In [1]: import numpy as np

In [2]: np.set_printoptions(suppress=True, linewidth=120)

In [3]: tidy = lambda a: np.round(a, 2) + 0

In [4]: mat = np.load("layer17.npy")

In [5]: mat
Out[5]: 
array([[ 0.56,  1.46,  1.29],
       [-3.2 , -1.62, -1.48],
       [-0.24, -0.94, -0.99],
       [ 2.26,  2.14, -1.42]])

In [6]: Y = np.c_[mat[:, :2] @ np.array([[3, -3], [0, -2]]), np.array([0, 2, -1, -1])]

In [7]: tidy(Y)
Out[7]: 
array([[  1.68,  -4.6 ,   0.  ],
       [ -9.6 ,  12.84,   2.  ],
       [ -0.72,   2.6 ,  -1.  ],
       [  6.78, -11.06,  -1.  ]])

In [8]: np.linalg.matrix_rank(np.c_[mat, Y])
Out[8]: np.int64(4)

In [9]: tidy(np.linalg.lstsq(mat, Y[:, 0])[0])
Out[9]: array([3., 0., 0.])

In [10]: r0, v = Y[2], Y[1]

In [11]: tidy(r0 @ v)
Out[11]: np.float64(38.3)

In [12]: tidy(r0 @ r0)
Out[12]: np.float64(8.28)

In [13]: p = (r0 @ v) / (r0 @ r0) * r0

In [14]: tidy(np.linalg.norm(r0 + v) ** 2 + np.linalg.norm(r0 - v) ** 2)
Out[14]: np.float64(538.61)

In [15]: tidy(np.outer(r0, v))
Out[15]: 
array([[  6.91,  -9.24,  -1.44],
       [-24.96,  33.38,   5.2 ],
       [  9.6 , -12.84,  -2.  ]])

In [16]: np.linalg.matrix_rank(np.outer(r0, v))
Out[16]: np.int64(1)

In [17]: P = mat @ np.linalg.solve(mat.T @ mat, mat.T)

In [18]: np.trace(P)
Out[18]: np.float64(3.0)

In [19]: tidy((np.eye(4) - P) @ mat)
Out[19]: 
array([[0., 0., 0.],
       [0., 0., 0.],
       [0., 0., 0.],
       [0., 0., 0.]])

In [20]: tidy(P)
Out[20]: 
array([[ 0.65, -0.01, -0.48,  0.02],
       [-0.01,  1.  , -0.01,  0.  ],
       [-0.48, -0.01,  0.35,  0.03],
       [ 0.02,  0.  ,  0.03,  1.  ]])

In [21]: tidy(np.diag(P))
Out[21]: array([0.65, 1.  , 0.35, 1.  ])

In [22]: gram = mat.T @ mat

In [23]: np.linalg.matrix_rank(gram)
Out[23]: np.int64(3)

In [24]: rng = np.random.default_rng(44)

In [25]: Y = mat + rng.integers(-2, 3, (4, 2)) @ rng.integers(-2, 3, (2, 3))

In [26]: Y
Out[26]: 
array([[-3.44,  3.46,  7.29],
       [-5.2 , -3.62,  4.52],
       [-0.24, -2.94,  1.01],
       [ 6.26,  2.14, -9.42]])

In [27]: np.abs(Y - mat).sum(axis=1)
Out[27]: array([12., 10.,  4., 12.])

In [28]: tidy(np.linalg.svd(Y - mat, compute_uv=False))
Out[28]: array([13.18,  3.79,  0.  ])

In [29]: A = np.array([[4, 5, 6, 7], [8, 9, 10, 11], [12, 13, 14, 15]])

In [30]: A
Out[30]: 
array([[ 4,  5,  6,  7],
       [ 8,  9, 10, 11],
       [12, 13, 14, 15]])

In [31]: Y = A[0, 0] * A[1:] - np.outer(A[1:, 0], A[0])

In [32]: Y
Out[32]: 
array([[  0,  -4,  -8, -12],
       [  0,  -8, -16, -24]])

In [33]: np.linalg.matrix_rank(Y), np.linalg.matrix_rank(A)
Out[33]: (np.int64(1), np.int64(2))

In [34]: np.flatnonzero(~Y.round(6).any(axis=1))
Out[34]: array([], dtype=int64)

In [35]: Y = np.array([[1, -1, -2], [1, -2, 1], [-2, -2, 1]])

In [36]: C = np.array([[2]])

In [37]: K = np.block([[Y, np.zeros((3, 1))], [np.zeros((1, 3)), C]])

In [38]: K
Out[38]: 
array([[ 1., -1., -2.,  0.],
       [ 1., -2.,  1.,  0.],
       [-2., -2.,  1.,  0.],
       [ 0.,  0.,  0.,  2.]])

In [39]: q = K.astype(float).copy()

In [40]: for j in range(4):
    ...:     q[:, j] -= q[:, :j] @ (q[:, :j].T @ q[:, j])
    ...:     q[:, j] /= np.linalg.norm(q[:, j])
    ...: 

In [41]: tidy(q)
Out[41]: 
array([[ 0.41, -0.39, -0.82,  0.  ],
       [ 0.41, -0.73,  0.55,  0.  ],
       [-0.82, -0.56, -0.14,  0.  ],
       [ 0.  ,  0.  ,  0.  ,  1.  ]])

In [42]: tidy(q.T @ K)
Out[42]: 
array([[ 2.45,  0.41, -1.22,  0.  ],
       [ 0.  ,  2.97, -0.5 ,  0.  ],
       [ 0.  ,  0.  ,  2.06,  0.  ],
       [ 0.  ,  0.  ,  0.  ,  2.  ]])

In [43]: def softmax(z):
    ...:     e = np.exp(z - z.max(axis=-1, keepdims=True))
    ...:     return e / e.sum(axis=-1, keepdims=True)
    ...: 

In [44]: tidy(softmax(K[0]))
Out[44]: array([0.64, 0.09, 0.03, 0.24])

In [45]: softmax(K).sum(axis=1)
Out[45]: array([1., 1., 1., 1.])

In [46]: tidy(softmax(K[0] + 4))
Out[46]: array([0.64, 0.09, 0.03, 0.24])

In [47]: tidy(softmax(10 * K[0]))
Out[47]: array([1., 0., 0., 0.])

In [48]: S = K @ K.T / np.sqrt(4)

In [49]: tidy(softmax(S)[0] @ K)
Out[49]: array([ 0.91, -1.04, -1.65,  0.09])

In [50]: softmax(S).round(6).argmax(axis=1)
Out[50]: array([0, 1, 2, 3])

In [51]: tidy(softmax(S + np.triu(np.full(S.shape, -np.inf), 1)))
Out[51]: 
array([[1.  , 0.  , 0.  , 0.  ],
       [0.08, 0.92, 0.  , 0.  ],
       [0.  , 0.05, 0.95, 0.  ],
       [0.1 , 0.1 , 0.1 , 0.71]])

In [52]: X = np.load("w.npy")

In [53]: X
Out[53]: 
array([[ 0.,  0.,  0.,  3.],
       [ 0.,  0.,  0., -3.],
       [ 0.,  0.,  0., -1.],
       [ 3., -3., -1.,  0.]])

In [54]: # null space of dimension 2

In [55]: left, sig, Vh = np.linalg.svd(X)

In [56]: np.argmax(sig[:-1] / (sig[1:] + 1e-6)) + 1
Out[56]: np.int64(2)

In [57]: Y = left[:, :2] @ np.diag(sig[:2]) @ Vh[:2]

In [58]: tidy(Y)
Out[58]: 
array([[ 0.,  0.,  0.,  3.],
       [ 0.,  0.,  0., -3.],
       [ 0.,  0.,  0., -1.],
       [ 3., -3., -1.,  0.]])

In [59]: tidy(np.linalg.norm(X - Y, 2)), sig[2]
Out[59]: (np.float64(0.0), np.float64(-0.0))

In [60]: np.linalg.matrix_rank(Y)
Out[60]: np.int64(2)

In [61]: tidy(X @ np.linalg.pinv(X) @ X)
Out[61]: 
array([[ 0.,  0.,  0.,  3.],
       [ 0.,  0.,  0., -3.],
       [ 0.,  0.,  0., -1.],
       [ 3., -3., -1.,  0.]])

In [62]: np.linalg.lstsq(X[:-1].T, X[-1])[2]
Out[62]: np.int32(1)

In [63]: rk = np.linalg.matrix_rank(X)

In [64]: rk
Out[64]: np.int64(2)

In [65]: ns = np.linalg.svd(X)[2][rk:].T

In [66]: np.allclose(X @ ns, 0)
Out[66]: True

In [67]: [int(np.linalg.matrix_rank(X[:i])) for i in range(1, len(X) + 1)]
Out[67]: [1, 1, 1, 2]

In [68]: np.linalg.matrix_rank(X.T @ X), np.linalg.matrix_rank(X @ X.T)
Out[68]: (np.int64(2), np.int64(2))

In [69]: [int(np.linalg.matrix_rank(np.delete(X, i, axis=0))) for i in range(4)]
Out[69]: [2, 2, 2, 1]

In [70]: tidy(ns @ ns.T)
Out[70]: 
array([[ 0.53,  0.47,  0.16,  0.  ],
       [ 0.47,  0.53, -0.16,  0.  ],
       [ 0.16, -0.16,  0.95,  0.  ],
       [ 0.  ,  0.  ,  0.  ,  0.  ]])

In [71]: tidy(X @ ns)
Out[71]: 
array([[0., 0.],
       [0., 0.],
       [0., 0.],
       [0., 0.]])

In [72]: M = np.loadtxt("a.csv", delimiter=",")

In [73]: M
Out[73]: 
array([[-0.51, -0.5 ,  0.51],
       [ 0.45,  0.44, -0.49],
       [-2.49, -2.54,  2.57],
       [ 0.97,  0.93, -0.96],
       [ 2.55,  2.5 , -2.53],
       [ 6.21,  6.18, -6.2 ],
       [-0.04, -0.03,  0.01],
       [-1.78, -1.75,  1.79],
       [ 2.72,  2.69, -2.72],
       [ 2.27,  2.27, -2.33],
       [ 5.03,  5.03, -5.04],
       [-0.58, -0.59,  0.54],
       [ 0.14,  0.15, -0.15]])

In [74]: x = np.array([1, -3, -1])

In [75]: target = M @ x

In [76]: tidy(np.linalg.solve(M.T @ M, M.T @ target))
Out[76]: array([ 1., -3., -1.])

In [77]: tidy(target)
Out[77]: array([ 0.48, -0.38,  2.56, -0.86, -2.42, -6.13,  0.04,  1.68, -2.63, -2.21, -5.02,  0.65, -0.16])

In [78]: target = target + 0.1 * rng.normal(size=13)

In [79]: tidy(target)
Out[79]: array([ 0.38, -0.34,  2.51, -0.78, -2.4 , -6.2 ,  0.07,  1.75, -2.61, -2.29, -4.99,  0.69, -0.08])

In [80]: c, *_ = np.linalg.lstsq(M, target)

In [81]: [round(float(np.linalg.norm(np.linalg.solve(M.T @ M + lam * np.eye(3), M.T @ target))), 2) for lam in (0, 1, 10, 100)]
Out[81]: [3.6, 0.57, 0.55, 0.42]
